% ipython --no-banner

In [1]: import numpy as np

In [2]: from numpy import linalg as LA

In [3]: np.set_printoptions(suppress=True, linewidth=140)

In [4]: A = np.load("mat.npy")

In [5]: print(A.round(2) + 0)
[[ 0.08  0.02 -0.7   0.7 ]
 [-0.73  0.42 -0.41 -0.34]
 [-0.49  0.21  0.57  0.62]
 [ 0.46  0.88  0.07  0.  ]]

In [6]: vec = np.array([4, 2, -1, -2])

In [7]: print(np.round(A.T @ (A @ vec), 2))
[ 4.  2. -1. -2.]

In [8]: print(round(LA.det(A), 2))
-1.0

In [9]: K = np.load("run3.npy")

In [10]: print(K.round(2))
[[-0.21 -0.11  0.97]
 [-0.21 -0.97 -0.15]
 [ 0.95 -0.24  0.18]]

In [11]: B = LA.inv(K)

In [12]: print(round(float(LA.det(K) * LA.det(B)), 2))
1.0

In [13]: print(B.round(2))
[[-0.21 -0.21  0.95]
 [-0.11 -0.97 -0.24]
 [ 0.97 -0.15  0.18]]

In [14]: print(round(float(LA.cond(K)), 2))
1.0

In [15]: print(np.round(LA.inv(B), 2))
[[-0.21 -0.11  0.97]
 [-0.21 -0.97 -0.15]
 [ 0.95 -0.24  0.18]]

In [16]: print(np.round(B.T @ B, 2) + 0)
[[1. 0. 0.]
 [0. 1. 0.]
 [0. 0. 1.]]

In [17]: print(round(float(B[:, 0] @ B[:, 1]), 2))
0.0

In [18]: O = K.astype(float).copy()

In [19]: for j in range(3):
    ...:     O[:, j] -= O[:, :j] @ (O[:, :j].T @ O[:, j])
    ...:     O[:, j] /= LA.norm(O[:, j])
    ...: 

In [20]: print(np.round(O.T @ K, 2) + 0)
[[1. 0. 0.]
 [0. 1. 0.]
 [0. 0. 1.]]

In [21]: print(O.round(2))
[[-0.21 -0.11  0.97]
 [-0.21 -0.97 -0.15]
 [ 0.95 -0.24  0.18]]

In [22]: hat = np.triu(np.array([[9, 1, 0], [6, 8, 9], [9, 3, 0]]), 1) + np.eye(3)

In [23]: B = hat @ K @ LA.inv(hat)

In [24]: print(LA.matrix_rank(B))
3

In [25]: print(np.round(np.trace(B), 2), round(float(np.trace(K)), 2))
-1.0 -1.0

In [26]: print(np.round(np.poly(B), 2))
[ 1.  1. -1. -1.]

In [27]: print(np.round(LA.det(B), 2))
1.0

In [28]: feats = np.array([[-2, -2, -2, -2],
    ...:     [-2, -4, -4, -4],
    ...:     [-2, -4, -6, -6],
    ...:     [-2, -4, -6, -8]])

In [29]: # symmetric, so the eigenvalues are real

In [30]: vec = np.array([2, -1, -1, -2])

In [31]: print(feats @ (2 * vec))
[ 8 24 36 44]

In [32]: print(np.sign((feats @ vec).round(6)))
[1 1 1 1]

In [33]: print(np.einsum("ij,j->i", feats, vec))
[ 4 12 18 22]

In [34]: print(feats @ vec)
[ 4 12 18 22]

In [35]: print(feats @ np.ones(4))
[ -8. -14. -18. -20.]

In [36]: print((feats + feats.T) / 2)
[[-2. -2. -2. -2.]
 [-2. -4. -4. -4.]
 [-2. -4. -6. -6.]
 [-2. -4. -6. -8.]]

In [37]: print(np.round(np.sort(np.abs(LA.eigvals(feats))), 2))
[ 0.57  0.85  2.   16.58]

In [38]: print(round(float(np.abs(LA.eigvals(feats)).max()), 2))
16.58

In [39]: print(LA.matrix_power(feats, 3))
[[ -240  -448  -600  -680]
 [ -448  -840 -1128 -1280]
 [ -600 -1128 -1520 -1728]
 [ -680 -1280 -1728 -1968]]

In [40]: print((feats - feats.T) / 2)
[[0. 0. 0. 0.]
 [0. 0. 0. 0.]
 [0. 0. 0. 0.]
 [0. 0. 0. 0.]]

In [41]: print(np.round(LA.det(feats), 2))
16.0

In [42]: print(np.allclose(feats, feats.T))
True

In [43]: print(np.allclose(feats @ feats.T, feats.T @ feats))
True

In [44]: print(np.round(LA.norm(A, axis=1), 2))
[1. 1. 1. 1.]

In [45]: print(round(float(LA.norm(A[1] - A[0])), 2))
1.41

In [46]: print(np.round(LA.norm(A, "nuc"), 2))
4.0

In [47]: print(LA.norm(A, axis=1).argmax())
2

In [48]: print(np.round(LA.norm(A, 1), 2), np.round(LA.norm(A, np.inf), 2))
1.77 1.9

In [49]: print(np.round(LA.norm(A, axis=0), 2))
[1. 1. 1. 1.]

In [50]: print(round(float(LA.norm(A[1], 1)), 2), round(LA.norm(A[1], np.inf), 2))
1.9 0.73

In [51]: print(round(float(A[1] @ A[0]), 2))
0.0

In [52]: vec = np.array([2, 0, -2, 0])

In [53]: rhs = feats @ vec

In [54]: coef, lr = np.zeros(4), 1 / LA.norm(feats, 2) ** 2

In [55]: for i in range(25):
    ...:     coef -= lr * feats.T @ (feats @ coef - rhs)
    ...:     if i % 5 == 0: print(i, round(LA.norm(feats @ coef - rhs), 2))
    ...: 
0 3.1
5 2.96
10 2.84
15 2.73
20 2.62

In [56]: print(coef.round(2))
[ 0.15 -0.13 -0.5  -0.59]

In [57]: m1 = np.loadtxt("a.csv", delimiter=",")

In [58]: print(m1)
[[-2.06 -2.96  2.93 -0.06 -1.08  1.05]
 [-2.02 -3.08  3.04 -0.01 -1.    1.05]
 [-1.85 -2.94  2.99  0.09 -1.04  0.96]
 [-2.03 -2.98  2.98  0.05 -1.02  0.92]
 [-1.97 -3.08  3.06 -0.03 -0.97  0.99]
 [-1.91 -2.97  2.88 -0.05 -1.05  0.98]
 [-2.03 -3.05  3.01  0.   -0.98  1.03]
 [-2.01 -3.04  3.02 -0.07 -1.05  1.04]
 [-2.02 -2.97  2.98  0.04 -1.04  1.02]
 [-1.02 -1.98  3.   -1.99  1.97  1.04]
 [-1.   -2.05  2.98 -1.98  2.03  0.98]
 [-1.01 -1.96  3.03 -2.08  2.05  1.04]
 [-0.99 -1.96  2.96 -1.97  1.91  0.93]
 [-1.   -1.91  2.9  -1.99  2.03  1.13]
 [-1.03 -1.99  2.92 -1.92  2.    1.03]
 [-1.   -2.    2.98 -1.97  2.    0.92]
 [-1.   -1.96  3.02 -2.07  2.01  1.05]
 [-0.98 -1.98  3.07 -2.07  1.95  0.98]
 [-0.97  2.   -0.94  2.09  1.98  2.02]
 [-1.05  1.99 -1.03  1.94  1.95  1.97]
 [-1.01  2.   -1.03  1.97  1.98  2.01]
 [-1.08  2.02 -0.96  1.95  1.94  2.12]
 [-1.06  2.03 -0.97  2.05  1.97  2.06]
 [-0.97  1.99 -1.08  1.98  1.97  1.96]
 [-1.03  1.96 -0.99  2.01  2.1   2.  ]
 [-0.88  1.99 -0.98  1.96  1.97  2.  ]
 [-1.    1.98 -1.02  1.97  1.95  1.98]]

In [59]: print(round(float(LA.norm(m1, 2)), 2))
19.4

In [60]: print(np.round(LA.norm(m1[23] - m1[25]), 2))
0.14

In [61]: print(round(m1[23] @ m1[25], 2))
17.55

In [62]: print(LA.norm(m1, axis=1).argmax())
1

In [63]: Ac = m1 - m1.mean(axis=0)

In [64]: Uu, s, Vh = LA.svd(Ac, full_matrices=False)

In [65]: print(np.round(np.abs(Vh[-1]), 2))
[0.41 0.61 0.48 0.02 0.09 0.46]

In [66]: print(np.round(Vh[0] * np.sign(Vh[0, np.abs(Vh[0]).argmax()]), 2))
[ 0.08  0.65 -0.57  0.41  0.24  0.14]

In [67]: print(round(float((s ** 2).sum() ** 2 / (s ** 4).sum()), 2))
1.43

In [68]: print(np.round(s ** 2 / (s ** 2).sum(), 2) + 0)
[0.81 0.19 0.   0.   0.   0.  ]

In [69]: print((np.sign(Uu[:, 0]) == np.sign(Uu[0, 0])).astype(int))
[1 1 1 1 1 1 1 1 1 1 1 1 1 1 1 1 1 1 0 0 0 0 0 0 0 0 0]

In [70]: print(np.searchsorted(np.cumsum(s ** 2) / (s ** 2).sum(), 0.9) + 1)
2

In [71]: print(np.abs(Vh[0]).argmax())
1

In [72]: print(np.round(np.abs(LA.svd(m1)[2][-1]), 2))
[0.41 0.62 0.47 0.02 0.09 0.47]

In [73]: print(LA.cond(m1) > 100)
True

In [74]: print(LA.matrix_rank(m1, rtol=0.1))
3

In [75]: print([round(float(x), 2) for x in LA.svd(m1, compute_uv=False)[:3]])
[19.4, 11.95, 8.0]

In [76]: rng = np.random.default_rng(3803)

In [77]: data = np.triu(rng.random((3, 3)) < 0.8, 1).astype(int)

In [78]: data = data + data.T

In [79]: print(data)
[[0 0 1]
 [0 0 1]
 [1 1 0]]

In [80]: # rows and columns are dependent

In [81]: print(np.allclose(data[:-1].T @ LA.lstsq(data[:-1].T, data[-1])[0], data[-1]))
False

In [82]: print(np.abs(np.diag(LA.qr(data)[1])) > 1e-9)
[ True False  True]

In [83]: print(LA.lstsq(data[:-1].T, data[-1])[2])
1

In [84]: B = np.array([[1, 2], [1, -2]])

In [85]: cent = np.kron(B, data)

In [86]: print(round(float(LA.norm(cent, 2)), 2), round(LA.norm(B, 2) * LA.norm(data, 2), 2))
4.0 4.0

In [87]: print(cent)
[[ 0  0  1  0  0  2]
 [ 0  0  1  0  0  2]
 [ 1  1  0  2  2  0]
 [ 0  0  1  0  0 -2]
 [ 0  0  1  0  0 -2]
 [ 1  1  0 -2 -2  0]]

In [88]: print(LA.matrix_rank(cent))
4

In [89]: G = cent.T @ cent

In [90]: print(np.allclose(G, G.T))
True

In [91]: print(np.round(LA.svd(cent, compute_uv=False) ** 2, 2) + 0)
[16. 16.  4.  4.  0.  0.]

In [92]: print(np.einsum("ij,ji->", data, data))
4

In [93]: print(np.einsum("ii->", data))
0

In [94]: print(round(float(LA.eigvals(data).sum().real), 2))
-0.0

In [95]: Uu, s, Vh = LA.svd(data)

In [96]: vecs = Vh[:(s > 1e-8).sum()]

In [97]: vec = data[1] + 4 * data[0] + rng.integers(2) * np.eye(3)[1]

In [98]: print(vec)
[0. 1. 5.]

In [99]: print(round(LA.norm(vec - vecs.T @ vecs @ vec), 2))
0.71

In [100]: print(np.round(np.diag(vecs.T @ vecs), 2))
[0.5 0.5 1. ]

In [101]: W0 = np.load("m.npy")

In [102]: print(W0)
[[2. 1. 0. 0.]
 [0. 2. 1. 0.]
 [0. 0. 2. 1.]
 [0. 0. 0. 2.]]

In [103]: # triangular, det is the product of the diagonal

In [104]: print(np.round(np.sort(LA.eigvals(W0)), 2))
[2. 2. 2. 2.]

In [105]: print(W0 @ W0)
[[4. 4. 1. 0.]
 [0. 4. 4. 1.]
 [0. 0. 4. 4.]
 [0. 0. 0. 4.]]

In [106]: print(np.prod(np.diag(W0)), np.round(LA.det(W0), 2))
16.0 16.0

In [107]: E = np.loadtxt("layer18.csv", delimiter=",")

In [108]: print(E.round(2) + 0)
[[ 0.43 -0.05 -0.57  0.47 -0.05  0.36 -0.36]
 [-0.05  1.   -0.05  0.04  0.    0.03 -0.03]
 [-0.57 -0.05  0.43  0.47 -0.05  0.36 -0.36]
 [ 0.47  0.04  0.47  0.62  0.04 -0.3   0.3 ]
 [-0.05  0.   -0.05  0.04  1.    0.03 -0.03]
 [ 0.36  0.03  0.36 -0.3   0.03  0.77  0.23]
 [-0.36 -0.03 -0.36  0.3  -0.03  0.23  0.77]]

In [109]: # columns are unit length and at right angles

In [110]: evals, vecs = LA.eigh(E)

In [111]: print(evals.round(2))
[-1.  1.  1.  1.  1.  1.  1.]

In [112]: print(np.unique(evals.round(6) + 0, return_counts=True)[1])
[1 6]

In [113]: print(np.round(LA.eigvalsh(E @ E), 2))
[1. 1. 1. 1. 1. 1. 1.]

In [114]: print((evals > 1e-8).sum(), (evals < -1e-8).sum())
6 1

In [115]: print(np.round(LA.eigvalsh(E + 4 * np.eye(7)), 2))
[3. 5. 5. 5. 5. 5. 5.]

In [116]: print(np.round(LA.svd(E, compute_uv=False), 2))
[1. 1. 1. 1. 1. 1. 1.]

In [117]: print(round(float(LA.norm(E, 2)), 2))
1.0

In [118]: print(np.round(LA.norm(E) ** 2 / LA.norm(E, 2) ** 2, 2))
7.0

In [119]: print(np.round(E[5] @ E[1], 2))
-0.0

In [120]: print(np.round(LA.norm(E, 1), 2), round(LA.norm(E, np.inf), 2))
2.3 2.3

In [121]: J = np.eye(7, dtype=int)[rng.permutation(7)] * np.array([1, 1, 1, 2, 1, 0, 0])

In [122]: print(J)
[[0 0 0 0 0 0 0]
 [0 1 0 0 0 0 0]
 [0 0 0 0 0 0 0]
 [0 0 0 2 0 0 0]
 [0 0 0 0 1 0 0]
 [1 0 0 0 0 0 0]
 [0 0 1 0 0 0 0]]

In [123]: # triangular, det is the product of the diagonal

In [124]: print(round(float(LA.norm(J, 2) / LA.norm(J)), 2))
0.71

In [125]: print(LA.cond(J) > 100)
True
